$ python -q
>>> import numpy as np
>>> np.set_printoptions(suppress=True, linewidth=100)
>>> def tidy(a):
...     return np.round(a, 3) + 0
... 
>>> m1 = np.loadtxt("dump.csv", delimiter=",")
>>> print(tidy(m1))
[[-3.24   0.657 -0.812 -1.022  1.396  1.191]
 [-0.864 -1.87   1.417 -1.249 -2.46   1.461]
 [-0.216 -0.646 -3.414 -0.387 -1.722 -0.873]
 [ 0.216  2.073  0.71  -2.827 -0.762 -1.605]
 [ 1.728  1.6   -0.968 -0.571 -0.299  3.017]
 [ 1.296 -2.19  -0.483 -2.22   2.089  0.051]]
>>> u, r1 = m1[2], m1[4]
>>> print(tidy(u @ r1))
0.0
>>> pr = (u @ r1) / (u @ u) * u
>>> print(tidy(r1 - pr))
[ 1.728  1.6   -0.968 -0.571 -0.299  3.017]
>>> print(tidy((r1 - pr) @ u))
0.0
>>> print(tidy(m1 @ m1.T))
[[16.  0.  0.  0.  0.  0.]
 [ 0. 16.  0.  0.  0.  0.]
 [ 0.  0. 16.  0.  0.  0.]
 [ 0.  0.  0. 16.  0.  0.]
 [ 0.  0.  0.  0. 16.  0.]
 [ 0.  0.  0.  0.  0. 16.]]
>>> print(tidy(np.linalg.norm(m1, axis=0)))
[4. 4. 4. 4. 4. 4.]
>>> print(tidy(np.linalg.svd(m1, compute_uv=False)))
[4. 4. 4. 4. 4. 4.]
>>> data = np.load("x.npy")
>>> print(data)
[[3. 5. 0. 0. 0. 0. 0. 0. 0.]
 [5. 1. 5. 0. 0. 0. 0. 0. 0.]
 [0. 5. 0. 5. 0. 0. 0. 0. 0.]
 [0. 0. 5. 0. 5. 0. 0. 0. 0.]
 [0. 0. 0. 5. 1. 5. 0. 0. 0.]
 [0. 0. 0. 0. 5. 3. 5. 0. 0.]
 [0. 0. 0. 0. 0. 5. 0. 5. 0.]
 [0. 0. 0. 0. 0. 0. 5. 2. 5.]
 [0. 0. 0. 0. 0. 0. 0. 5. 3.]]
>>> u = np.array([-1, 2, -1, -2, 2, -1, -2, 2, -2])
>>> M2 = data + np.outer(u, np.eye(9)[7])
>>> print(np.linalg.matrix_rank(M2 - data))
1
>>> print(tidy(np.linalg.det(M2) / np.linalg.det(data)), tidy(1 + np.linalg.solve(data, u)[7]))
0.287 0.287
>>> print(M2)
[[ 3.  5.  0.  0.  0.  0.  0. -1.  0.]
 [ 5.  1.  5.  0.  0.  0.  0.  2.  0.]
 [ 0.  5.  0.  5.  0.  0.  0. -1.  0.]
 [ 0.  0.  5.  0.  5.  0.  0. -2.  0.]
 [ 0.  0.  0.  5.  1.  5.  0.  2.  0.]
 [ 0.  0.  0.  0.  5.  3.  5. -1.  0.]
 [ 0.  0.  0.  0.  0.  5.  0.  3.  0.]
 [ 0.  0.  0.  0.  0.  0.  5.  4.  5.]
 [ 0.  0.  0.  0.  0.  0.  0.  3.  3.]]
>>> print(M2 @ M2)
[[ 34.  20.  25.   0.   0.   0.  -5.   3.  -5.]
 [ 20.  51.   5.  25.   0.   0.  10.   0.  10.]
 [ 25.   5.  50.   0.  25.   0.  -5.  -4.  -5.]
 [  0.  25.   0.  50.   5.  25. -10.  -3. -10.]
 [  0.   0.  25.   5.  51.  20.  35.  -5.  10.]
 [  0.   0.   0.  25.  20.  59.  10.  18.  -5.]
 [  0.   0.   0.   0.  25.  15.  40.   7.  15.]
 [  0.   0.   0.   0.   0.  25.  20.  46.  35.]
 [  0.   0.   0.   0.   0.   0.  15.  21.  24.]]
>>> print(tidy(np.linalg.matrix_power(M2, 4)))
[[2181. 1825. 2200.  500.  500.    0. -310.    0. -185.]
 [1825. 3651. 1005. 2525.  500.  775.  685.  245.  525.]
 [2200. 1005. 3775.  250. 2400.  325.  195. -574. -410.]
 [ 500. 2525.  250. 3775.  755. 2600. -435. -143. -820.]
 [ 625.  250. 2525. 1005. 4526. 2725. 3260.  215.  825.]
 [   0.  625.  500. 2825. 2575. 5106. 1725. 1680.  315.]
 [   0.    0.  625.  500. 2575. 2160. 2990. 1062. 1380.]
 [   0.    0.    0.  625. 1000. 2925. 2495. 3441. 2625.]
 [   0.    0.    0.    0.  375.  750. 1380. 1575. 1536.]]
>>> M2.inv()
Traceback (most recent call last):
  File "<python-input-22>", line 1, in <module>
    M2.inv()
    ^^^^^^
AttributeError: 'numpy.ndarray' object has no attribute 'inv'
>>> print(np.allclose(M2, M2.T))
False
>>> print(tidy(np.abs(np.linalg.eigvals(M2)).max()))
10.483
